In [1]: import numpy as np

In [2]: np.set_printoptions(suppress=True, linewidth=140)

In [3]: F = np.load("block3.npy")

In [4]: print(F)
[[ 0  8  0  0 10]
 [ 0 17  0  0 19]
 [ 0  5  0  0  7]
 [ 0 14  0  0 16]
 [ 0  8  0  0 10]
 [ 0 14  0  0 16]
 [ 0  5  0  0  7]
 [ 0 11  0  0 13]
 [ 0  5  0  0  7]
 [ 0 14  0  0 16]
 [ 0 11  0  0 13]
 [ 0  8  0  0 10]
 [ 0 11  0  0 13]
 [ 0  2  1  4  4]
 [ 0 11  0  0 13]]

In [5]: print(np.unique(F.round(6), axis=0).shape)
(6, 5)

In [6]: print(np.allclose(F[:-1].T @ np.linalg.lstsq(F[:-1].T, F[-1])[0], F[-1]))
True

In [7]: print(np.round(F @ np.linalg.pinv(F) @ F, 1) + 0)
[[ 0.  8.  0.  0. 10.]
 [ 0. 17.  0.  0. 19.]
 [ 0.  5.  0.  0.  7.]
 [ 0. 14.  0.  0. 16.]
 [ 0.  8.  0.  0. 10.]
 [ 0. 14.  0.  0. 16.]
 [ 0.  5.  0.  0.  7.]
 [ 0. 11.  0.  0. 13.]
 [ 0.  5.  0.  0.  7.]
 [ 0. 14.  0.  0. 16.]
 [ 0. 11.  0.  0. 13.]
 [ 0.  8.  0.  0. 10.]
 [ 0. 11.  0.  0. 13.]
 [ 0.  2.  1.  4.  4.]
 [ 0. 11.  0.  0. 13.]]

In [8]: U, sig, Vh = np.linalg.svd(F)

In [9]: V = Vh[:(sig > 1e-8).sum()]

In [10]: rng = np.random.default_rng(5748)

In [11]: x0 = F[2] + -3 * F[0] + rng.integers(2) * np.eye(5)[2]

In [12]: print(x0)
[  0. -19.   1.   0. -23.]

In [13]: print(np.round(V.T @ V, 1) + 0)
[[0.  0.  0.  0.  0. ]
 [0.  1.  0.  0.  0. ]
 [0.  0.  0.1 0.2 0. ]
 [0.  0.  0.2 0.9 0. ]
 [0.  0.  0.  0.  1. ]]

In [14]: print(round(float(np.linalg.norm(x0 - V.T @ V @ x0)), 1))
1.0

In [15]: print(np.linalg.matrix_rank(np.vstack([F, x0])))
4

In [16]: rk = np.linalg.matrix_rank(F)

In [17]: print(rk)
3

In [18]: ns = np.linalg.svd(F)[2][rk:].T

In [19]: print([int(np.linalg.matrix_rank(F[:i])) for i in range(1, len(F) + 1)])
[1, 2, 2, 2, 2, 2, 2, 2, 2, 2, 2, 2, 2, 3, 3]

In [20]: print(np.round(ns @ ns.T, 1) + 0)
[[ 1.   0.   0.   0.   0. ]
 [ 0.   0.   0.   0.   0. ]
 [ 0.   0.   0.9 -0.2  0. ]
 [ 0.   0.  -0.2  0.1  0. ]
 [ 0.   0.   0.   0.   0. ]]

In [21]: print([int(np.linalg.matrix_rank(F[:, :j + 1])) for j in range(5)])
[0, 1, 2, 2, 3]

In [22]: U, sig, Vh = np.linalg.svd(F)

In [23]: print(np.argmax(sig[:-1] / (sig[1:] + 1e-6)) + 1)
3

In [24]: out = U[:, :3] @ np.diag(sig[:3]) @ Vh[:3]

In [25]: print(np.linalg.matrix_rank(F, rtol=0.05))
2

In [26]: print(np.linalg.matrix_rank(out))
3

In [27]: print(round(np.linalg.norm(F - out) / np.linalg.norm(F), 1))
0.0

In [28]: out = F / np.sqrt((F ** 2).mean(axis=1, keepdims=True))

In [29]: print(np.linalg.matrix_rank(F - F.mean(axis=1, keepdims=True)))
3

In [30]: print(np.linalg.matrix_rank(out) == np.linalg.matrix_rank(F))
True

In [31]: print(np.round(np.linalg.norm(out, axis=1), 1))
[2.2 2.2 2.2 2.2 2.2 2.2 2.2 2.2 2.2 2.2 2.2 2.2 2.2 2.2 2.2]

In [32]: print(out[1].round(1))
[0.  1.5 0.  0.  1.7]

In [33]: arr = np.load("out12.npy")

In [34]: print(arr)
[[ 2 -2  1]
 [ 1  2 -2]
 [-2  1  2]]

In [35]: u = np.array([5, 3, -4])

In [36]: out = arr + np.outer(u, np.eye(3)[2])

In [37]: print(np.linalg.matrix_rank(np.linalg.inv(out) - np.linalg.inv(arr), tol=1e-8))
1

In [38]: print(np.linalg.matrix_rank(out - arr))
1

In [39]: q, r_ = np.linalg.qr(arr)

In [40]: print(np.allclose(r_.T @ r_, arr.T @ arr))
True

In [41]: print(q.shape, r_.shape)
(3, 3) (3, 3)

In [42]: print(arr @ (-1.0) ** np.arange(3))
[ 5. -3. -1.]

In [43]: print(arr @ np.ones(3))
[1. 1. 1.]

In [44]: out = np.array([[3, 2], [3, -2]])

In [45]: basis = np.kron(out, arr)

In [46]: print(basis.shape)
(6, 6)

In [47]: print(basis)
[[ 6 -6  3  4 -4  2]
 [ 3  6 -6  2  4 -4]
 [-6  3  6 -4  2  4]
 [ 6 -6  3 -4  4 -2]
 [ 3  6 -6 -2 -4  4]
 [-6  3  6  4 -2 -4]]

In [48]: q = arr.astype(float).copy()

In [49]: for j in range(3):
    ...:     q[:, j] -= q[:, :j] @ (q[:, :j].T @ q[:, j])
    ...:     q[:, j] /= np.linalg.norm(q[:, j])
    ...: 

In [50]: print(q.round(1) + 0)
[[ 0.7 -0.4  0.6]
 [ 0.3  0.9  0.2]
 [-0.7  0.   0.7]]

In [51]: data = np.array([[1, 0, 3], [0, 0, 1], [0, 0, 3]]) * (rng.random((3, 3)) < 0.3)

In [52]: print(data)
[[1 0 0]
 [0 0 1]
 [0 0 0]]

In [53]: print(np.abs(np.diag(np.linalg.qr(data)[1])) > 1e-9)
[ True False False]

In [54]: u = np.array([1, 0, 2, 3])

In [55]: r1 = np.array([1, 1, 2, 2])

In [56]: mat = u[:, None] + r1[None, :]

In [57]: print(mat)
[[2 2 3 3]
 [1 1 2 2]
 [3 3 4 4]
 [4 4 5 5]]

In [58]: print(np.linalg.matrix_power(mat, 3))
[[340 340 468 468]
 [212 212 292 292]
 [468 468 644 644]
 [596 596 820 820]]

In [59]: print(np.trace(mat))
12

In [60]: print(round(np.linalg.det(mat), 1))
0.0

In [61]: print(np.round(np.abs(np.linalg.eigvals(mat)).max(), 1))
12.6

In [62]: print((mat + mat.T) / 2)
[[2.  1.5 3.  3.5]
 [1.5 1.  2.5 3. ]
 [3.  2.5 4.  4.5]
 [3.5 3.  4.5 5. ]]

In [63]: print(np.allclose(mat @ mat.T, mat.T @ mat))
False

In [64]: print(mat @ mat)
[[27 27 37 37]
 [17 17 23 23]
 [37 37 51 51]
 [47 47 65 65]]

In [65]: print(np.round(np.sort(np.abs(np.linalg.eigvals(mat))), 1) + 0)
[ 0.   0.   0.6 12.6]

In [66]: J = np.load("test10.npy")

In [67]: print(J)
[[ -1.2  -0.7  -0.2  -0.4   0. ]
 [  0.2   0.1   0.2   0.   -1.4]
 [  1.3   1.7   0.6  -1.3   1.1]
 [ -0.4  -1.1   0.7  -1.5   0.9]
 [  1.1  -0.7   0.3   1.4   1.1]
 [ -0.7  -0.8   0.9   0.2   0. ]
 [ -0.4  -0.7   1.    0.   -0.5]
 [ -0.4  -1.8  -1.2   0.8   1.7]
 [ -1.1   0.5  -0.3   0.1   0.5]
 [ -1.4  -1.2  -0.4   0.2   0.4]
 [ -2.   -2.   -0.2  -1.1   0.1]
 [ -2.3  -0.8  -0.6  -0.9   0. ]
 [  1.6   0.9   0.7   3.    0.4]
 [  0.3   0.1   1.8   0.   -0.8]
 [  0.3  -1.6   3.9  -0.3  -0.1]
 [  0.2   0.1   1.   -1.3   0. ]
 [ -0.4  -0.2  -1.8   0.2  -1.3]
 [  0.5  -2.3  -1.8   1.5   0.1]
 [ -0.8  -1.3   1.   -0.3  -0.4]
 [ -0.1   0.8  -0.9   0.6   1.3]
 [  0.4  -1.7   1.4   1.8  -1.3]
 [  0.    0.3   1.5   0.    0.1]
 [ -0.3   0.2  -2.2   0.8   0.5]
 [  0.7   0.3  -1.1  -0.4   0.9]
 [ -5.  -10.5   1.   -5.   -5. ]
 [  0.   -1.9  -0.1  -0.5  -1.3]
 [ -0.4  -0.8  -1.2  -0.9  -0.3]
 [  1.   -0.5   0.1   0.4  -1.2]
 [ -0.1   1.3   0.1  -0.4  -1. ]]

In [68]: out = J / np.linalg.norm(J, axis=1, keepdims=True)

In [69]: G = out @ out.T

In [70]: print(round(float(np.degrees(np.arccos(np.clip(G[9, 18], -1, 1)))), 1))
55.8

In [71]: print(G[9].round(1) + 0)
[ 0.9 -0.4 -0.7  0.4  0.   0.6  0.3  0.7  0.5  1.   0.9  0.8 -0.4 -0.4  0.  -0.3  0.2  0.5  0.6  0.   0.1 -0.3  0.3 -0.2  0.6  0.4  0.5
 -0.4 -0.6]

In [72]: print(np.round(np.linalg.norm(out, axis=1), 1))
[1. 1. 1. 1. 1. 1. 1. 1. 1. 1. 1. 1. 1. 1. 1. 1. 1. 1. 1. 1. 1. 1. 1. 1. 1. 1. 1. 1. 1.]
